$ ipython --no-banner

In [1]: import numpy as np

In [2]: import numpy.linalg as la

In [3]: np.set_printoptions(precision=3, suppress=True, linewidth=140)

In [4]: A = np.load("m.npy")

In [5]: A
Out[5]: 
array([[ 0, -1,  3,  1,  0, -4,  0, -3,  2, -3, -1,  1, -1,  2,  0],
       [ 1,  0,  1,  2,  2, -1,  2,  0, -1,  1,  1,  4,  1, -1,  0],
       [-3, -1,  0,  1, -1,  4,  2, -1, -3,  0,  3, -1,  1, -1,  2],
       [-1, -2, -1,  0,  1,  1, -3, -2, -1,  0,  4, -5,  2, -3, -4],
       [ 0, -2,  1, -1,  0, -2,  4,  2, -1,  1, -3,  1, -3,  0, -1],
       [ 4,  1, -4, -1,  2,  0,  1,  4, -3,  2,  0, -2,  2,  2,  2],
       [ 0, -2, -2,  3, -4, -1,  0, -1, -2,  2,  0,  1,  0,  1,  4],
       [ 3,  0,  1,  2, -2, -4,  1,  0,  0, -2,  0, -3, -1, -5,  2],
       [-2,  1,  3,  1,  1,  3,  2,  0,  0, -3, -2, -2, -2,  3,  3],
       [ 3, -1,  0,  0, -1, -2, -2,  2,  3,  0,  3, -4, -1,  1,  3],
       [ 1, -1, -3, -4,  3,  0,  0,  0,  2, -3,  0,  0,  1, -1, -1],
       [-1, -4,  1,  5, -1,  2, -1,  3,  2,  4,  0,  0,  4, -3,  0],
       [ 1, -1, -1, -2,  3, -2,  0,  1,  2,  1, -1, -4,  0, -4, -4],
       [-2,  1,  1,  3,  0, -2, -1,  5, -3, -1,  1,  3,  4,  0,  2],
       [ 0,  0, -2,  4,  1, -2, -4, -2, -3, -3,  1,  0,  4, -2,  0]])

In [6]: # skew, so no eigenvalue has a real part

In [7]: U, s, Vt = la.svd(A)

In [8]: np.argmax(s[:-1] / (s[1:] + 1e-6)) + 1
Out[8]: np.int64(14)

In [9]: other = U[:, :14] @ np.diag(s[:14]) @ Vt[:14]

In [10]: la.matrix_rank(A, rtol=0.05)
Out[10]: np.int64(14)

In [11]: m1 = np.array([[5, 0, 0, -2, 1, 4, -1, 2],
    ...:     [2, 2, -3, -3, 3, 3, 1, 4],
    ...:     [2, 5, 3, -4, 5, 5, 0, 3],
    ...:     [-2, -4, 4, -3, 4, 4, 1, 5],
    ...:     [0, 4, 4, -1, 5, 1, 4, -5],
    ...:     [-3, 5, 1, 0, -3, -5, -5, 4],
    ...:     [5, 0, 0, -2, 1, 4, -1, 2],
    ...:     [-3, 2, -4, 5, -1, 1, 3, 1]])

In [12]: # rank 7

In [13]: rng = np.random.default_rng(919)

In [14]: other = m1 + rng.integers(-2, 3, (8, 7)) @ rng.integers(-2, 3, (7, 8))

In [15]: other
Out[15]: 
array([[  7,  -7,  -4,  -8,  -4,   8,  -8,  -2],
       [ -8,  11,   5,   4,   0,   1,   2,   7],
       [  5,   2,  -3,  -5,   4,   7,   0,  -3],
       [  0,  -6,   3,  -3,   3,   4,   6,   3],
       [  7,   2,  -2,   6,  11,  -3,   7,  -4],
       [ -6,   5,  -1,  -6,  -8,  -2,   0,  -2],
       [ 12, -10,  -8, -14,   1,   7,   0,   0],
       [  5,  -7, -10,   6,   0,   1,   2,   1]])

In [16]: np.abs(other - m1).sum(axis=1)
Out[16]: array([39, 43, 22, 13, 36, 30, 43, 26])

In [17]: np.round(la.svd(other - m1, compute_uv=False), 3) + 0
Out[17]: array([31.419, 18.931, 11.127,  8.142,  4.591,  2.223,  0.576,  0.   ])

In [18]: la.matrix_rank(other - m1, tol=1e-8)
Out[18]: np.int64(7)
